$ python -q
>>> import numpy as np
>>> import numpy.linalg as la
>>> np.set_printoptions(precision=2, suppress=True, linewidth=100)
>>> ang = np.deg2rad(120)
>>> arr = np.eye(14)
>>> arr[np.ix_([1, 3], [1, 3])] = [[np.cos(ang), -np.sin(ang)], [np.sin(ang), np.cos(ang)]]
>>> arr
array([[ 1.  ,  0.  ,  0.  ,  0.  ,  0.  ,  0.  ,  0.  ,  0.  ,  0.  ,  0.  ,  0.  ,  0.  ,  0.  ,
         0.  ],
       [ 0.  , -0.5 ,  0.  , -0.87,  0.  ,  0.  ,  0.  ,  0.  ,  0.  ,  0.  ,  0.  ,  0.  ,  0.  ,
         0.  ],
       [ 0.  ,  0.  ,  1.  ,  0.  ,  0.  ,  0.  ,  0.  ,  0.  ,  0.  ,  0.  ,  0.  ,  0.  ,  0.  ,
         0.  ],
       [ 0.  ,  0.87,  0.  , -0.5 ,  0.  ,  0.  ,  0.  ,  0.  ,  0.  ,  0.  ,  0.  ,  0.  ,  0.  ,
         0.  ],
       [ 0.  ,  0.  ,  0.  ,  0.  ,  1.  ,  0.  ,  0.  ,  0.  ,  0.  ,  0.  ,  0.  ,  0.  ,  0.  ,
         0.  ],
       [ 0.  ,  0.  ,  0.  ,  0.  ,  0.  ,  1.  ,  0.  ,  0.  ,  0.  ,  0.  ,  0.  ,  0.  ,  0.  ,
         0.  ],
       [ 0.  ,  0.  ,  0.  ,  0.  ,  0.  ,  0.  ,  1.  ,  0.  ,  0.  ,  0.  ,  0.  ,  0.  ,  0.  ,
         0.  ],
       [ 0.  ,  0.  ,  0.  ,  0.  ,  0.  ,  0.  ,  0.  ,  1.  ,  0.  ,  0.  ,  0.  ,  0.  ,  0.  ,
         0.  ],
       [ 0.  ,  0.  ,  0.  ,  0.  ,  0.  ,  0.  ,  0.  ,  0.  ,  1.  ,  0.  ,  0.  ,  0.  ,  0.  ,
         0.  ],
       [ 0.  ,  0.  ,  0.  ,  0.  ,  0.  ,  0.  ,  0.  ,  0.  ,  0.  ,  1.  ,  0.  ,  0.  ,  0.  ,
         0.  ],
       [ 0.  ,  0.  ,  0.  ,  0.  ,  0.  ,  0.  ,  0.  ,  0.  ,  0.  ,  0.  ,  1.  ,  0.  ,  0.  ,
         0.  ],
       [ 0.  ,  0.  ,  0.  ,  0.  ,  0.  ,  0.  ,  0.  ,  0.  ,  0.  ,  0.  ,  0.  ,  1.  ,  0.  ,
         0.  ],
       [ 0.  ,  0.  ,  0.  ,  0.  ,  0.  ,  0.  ,  0.  ,  0.  ,  0.  ,  0.  ,  0.  ,  0.  ,  1.  ,
         0.  ],
       [ 0.  ,  0.  ,  0.  ,  0.  ,  0.  ,  0.  ,  0.  ,  0.  ,  0.  ,  0.  ,  0.  ,  0.  ,  0.  ,
         1.  ]])
>>> blk = np.stack([arr, 2 * arr, arr[::-1]])
>>> la.det(blk)
array([    1., 16384.,    -1.])
>>> la.matrix_rank(blk.reshape(3, -1))
np.int64(2)
>>> blk.shape
(3, 14, 14)
>>> print((blk @ arr.T).shape)
(3, 14, 14)
>>> J = np.loadtxt("dump.csv", delimiter=",")
>>> J
array([[ 27.32,  -2.83,   3.25,  -9.21, -21.36, -11.98,  -2.83, -17.8 ,  -9.06,  27.65, -12.  ,
          6.28],
       [ 36.21,  -4.06,   3.66, -12.06, -27.97, -16.11,  -3.8 , -24.06, -11.97,  36.5 , -16.39,
          7.91],
       [ 26.82,  -2.66,   2.67,  -8.89, -21.29, -12.02,  -3.08, -17.75,  -8.74,  27.59, -12.31,
          5.99],
       [ 17.85,  -1.84,   1.92,  -6.32, -14.43,  -7.85,  -1.73, -11.75,  -5.96,  17.63,  -7.97,
          4.19],
       [ 26.98,  -2.84,   3.23,  -9.47, -21.44, -12.27,  -3.27, -17.76,  -9.27,  26.83, -12.17,
          6.03],
       [ 26.6 ,  -2.7 ,   3.52,  -8.76, -21.49, -11.95,  -2.55, -17.97,  -9.42,  27.04, -11.52,
          5.93]])
>>> la.norm(J, axis=0)
array([67.31,  7.09,  7.59, 22.71, 53.12, 30.04,  7.22, 44.58, 22.63, 67.97, 30.14, 15.07])
>>> round(float(J[3] @ J[1]), 2)
2435.02
>>> round(float(la.norm(J, 2)), 2)
131.08
>>> round(float(la.norm(J) ** 2 / la.norm(J, 2) ** 2), 2)
1.0
>>> la.norm(J, axis=1).argmax()
np.int64(1)
>>> print(np.argsort(-la.norm(J, axis=0).round(6), kind="stable")[:3])
[9 0 4]
>>> [round(float(x), 2) for x in la.svd(J, compute_uv=False)[:3]]
[131.08, 1.31, 0.95]
>>> la.cond(J) > 100
np.True_
